% python3 -q
>>> import numpy as np
>>> np.set_printoptions(suppress=True, linewidth=200)
>>> K = np.loadtxt("run11.csv", delimiter=",")
>>> print(K)
[[  1.  -3.  -5.  -2.  -3.   5.   1.   5.]
 [ -3.  34.  10.  26. -16. -40. -28. -10.]
 [ -5.  10.  26.   6.  20. -20.   0. -26.]
 [ -2.  26.   6.  20. -14. -30. -22.  -6.]
 [ -3. -16.  20. -14.  34.  10.  22. -20.]
 [  5. -40. -20. -30.  10.  50.  30.  20.]
 [  1. -28.   0. -22.  22.  30.  26.   0.]
 [  5. -10. -26.  -6. -20.  20.   0.  26.]]
>>> rng = np.random.default_rng(48670)
>>> lab = rng.permutation(8)
>>> print(lab)
[1 6 3 5 2 7 4 0]
>>> A2 = K[lab][:, lab]
>>> print(np.round(np.sort(np.abs(np.linalg.eigvals(A2))), 2) + 0)
[  0.     0.     0.     0.     0.     0.    78.93 138.07]
>>> print(np.round(np.linalg.det(A2), 2), round(np.linalg.det(K[lab]), 2))
0.0 0.0
>>> print(np.allclose(A2, K))
False
>>> vec = np.array([1, 8, 0, 9, 6, -4, 3, 0])
>>> a = np.maximum(K @ vec, 0)
>>> print(np.flatnonzero(a > 1e-9))
[1 2 3]
>>> print(np.tanh(K @ vec))
[-1.  1.  1.  1. -1. -1. -1. -1.]
>>> print(np.maximum(K @ (3 * vec), 0))
[   0. 1449.  987. 1068.    0.    0.    0.    0.]
>>> rank = np.linalg.matrix_rank(K)
>>> print(rank)
2
>>> N = np.linalg.svd(K)[2][rank:].T
>>> print(np.allclose(K @ N, 0))
True
>>> print([int(np.linalg.matrix_rank(K[:i])) for i in range(1, len(K) + 1)])
[1, 2, 2, 2, 2, 2, 2, 2]
>>> print([int(np.linalg.matrix_rank(np.delete(K, i, axis=0))) for i in range(8)])
[2, 2, 2, 2, 2, 2, 2, 2]
>>> m1 = np.array([[-1.0, 6.0, -3.0, 3.0],
...     [6.0, 34.0, -18.0, 18.0],
...     [-3.0, -18.0, 7.0, -9.0],
...     [3.0, 18.0, -9.0, 7.0]])
>>> left, sig, Vh = np.linalg.svd(K, full_matrices=False)
>>> print(np.abs(left[:, 0]).round(6).argmax())
5
>>> print(np.allclose(left * sig @ Vh, K))
True
>>> print((sig > 1e-8).sum())
2
>>> print(np.round(left.T @ K @ Vh.T, 2) + 0)
[[138.07   0.     0.     0.     0.     0.     0.     0.  ]
 [  0.    78.93   0.     0.     0.     0.     0.     0.  ]
 [  0.     0.     0.     0.     0.     0.     0.     0.  ]
 [  0.     0.     0.     0.     0.     0.     0.     0.  ]
 [  0.     0.     0.     0.     0.     0.     0.     0.  ]
 [  0.     0.     0.     0.     0.     0.     0.     0.  ]
 [  0.     0.     0.     0.     0.     0.     0.     0.  ]
 [  0.     0.     0.     0.     0.     0.     0.     0.  ]]
>>> print(np.round(np.cumsum(sig ** 2) / np.sum(sig ** 2), 2))
[0.75 1.   1.   1.   1.   1.   1.   1.  ]
>>> lab = rng.permutation(4)
>>> A2 = m1[:, lab] * rng.choice([-1, 1], 4)
>>> print(A2)
[[  3.  -6.  -1.  -3.]
 [ 18. -34.   6. -18.]
 [ -9.  18.  -3.   7.]
 [  7. -18.   3.  -9.]]
>>> left, _, Vh = np.linalg.svd(m1.T @ A2)
>>> print(lab)
[3 1 0 2]
>>> print(np.round(left @ Vh, 2) + 0)
[[ 0.  0.  1.  0.]
 [ 0. -1.  0.  0.]
 [ 0.  0.  0.  1.]
 [ 1.  0.  0.  0.]]
>>> t3 = np.stack([A2, 2 * A2, A2[::-1]])
>>> print(np.einsum("bij,cij->bc", t3, t3))
[[ 2821.  5642. -1530.]
 [ 5642. 11284. -3060.]
 [-1530. -3060.  2821.]]
>>> print(np.round(np.linalg.det(t3), 2))
[ 424. 6784.  424.]
>>> print(t3.sum(axis=0))
[[ 16. -36.   0. -18.]
 [ 45. -84.  15. -47.]
 [ -9.  20.  -3.   3.]
 [ 24. -60.   8. -30.]]
>>> left, sig, Vh = np.linalg.svd(m1)
>>> print(np.argmax(sig[:-1] / (sig[1:] + 1e-6)) + 1)
1
>>> A2 = left[:, :1] @ np.diag(sig[:1]) @ Vh[:1]
>>> print(round(np.abs(m1 - A2).max(), 2))
1.96
>>> print(round(float(np.linalg.norm(m1 - A2, 2)), 2), sig[1])
2.0 2.0
>>> print(A2.round(2))
[[  0.96   5.78  -2.89   2.89]
 [  5.78  34.69 -17.35  17.35]
 [ -2.89 -17.35   8.67  -8.67]
 [  2.89  17.35  -8.67   8.67]]
>>> print(np.linalg.matrix_rank(A2))
1
>>> print(np.count_nonzero(A2))
16
>>> print(np.linalg.matrix_rank(A2))
1
>>> print(np.round(np.diff(A2, axis=0), 2))
[[  4.82  28.91 -14.45  14.45]
 [ -8.67 -52.04  26.02 -26.02]
 [  5.78  34.69 -17.35  17.35]]
>>> print(np.round(np.linalg.norm(A2), 2))
53.0
>>> print(np.round(A2.mean(axis=0), 2))
[ 1.69 10.12 -5.06  5.06]
>>> print(np.round(A2.sum(axis=1), 2))
[  6.75  40.47 -20.24  20.24]
>>> M = np.load("a.npy")
>>> print(M)
[[  0   4   8  -1   5   1   9   2  10   1   6]
 [ -4   0  -1  -2  -2  -3   2  -1  -2   0   9]
 [ -8   1   0  -2  -5   4  -5   3  -5   5   1]
 [  1   2   2   0  -3  -5  -1  -3  -7   6  -2]
 [ -5   2   5   3   0  -4  -7  -2   1   5   0]
 [ -1   3  -4   5   4   0  -3   2   5   0   1]
 [ -9  -2   5   1   7   3   0   7  -6   2  -1]
 [ -2   1  -3   3   2  -2  -7   0   3   1   8]
 [-10   2   5   7  -1  -5   6  -3   0  -6   0]
 [ -1   0  -5  -6  -5   0  -2  -1   6   0   4]
 [ -6  -9  -1   2   0  -1   1  -8   0  -4   0]]
>>> A2 = np.array([[-2, 1], [-2, -2], [-2, 0], [1, 2]])
>>> print(m1 @ A2)
[[ -1.  -7.]
 [-26. -26.]
 [ 19.  15.]
 [-17. -19.]]
>>> print(A2.T @ m1.T)
[[ -1. -26.  19. -17.]
 [ -7. -26.  15. -19.]]
>>> print(np.linalg.matrix_rank(np.vstack([m1, A2.T])))
4
>>> print(np.linalg.matrix_rank(m1 @ A2))
2
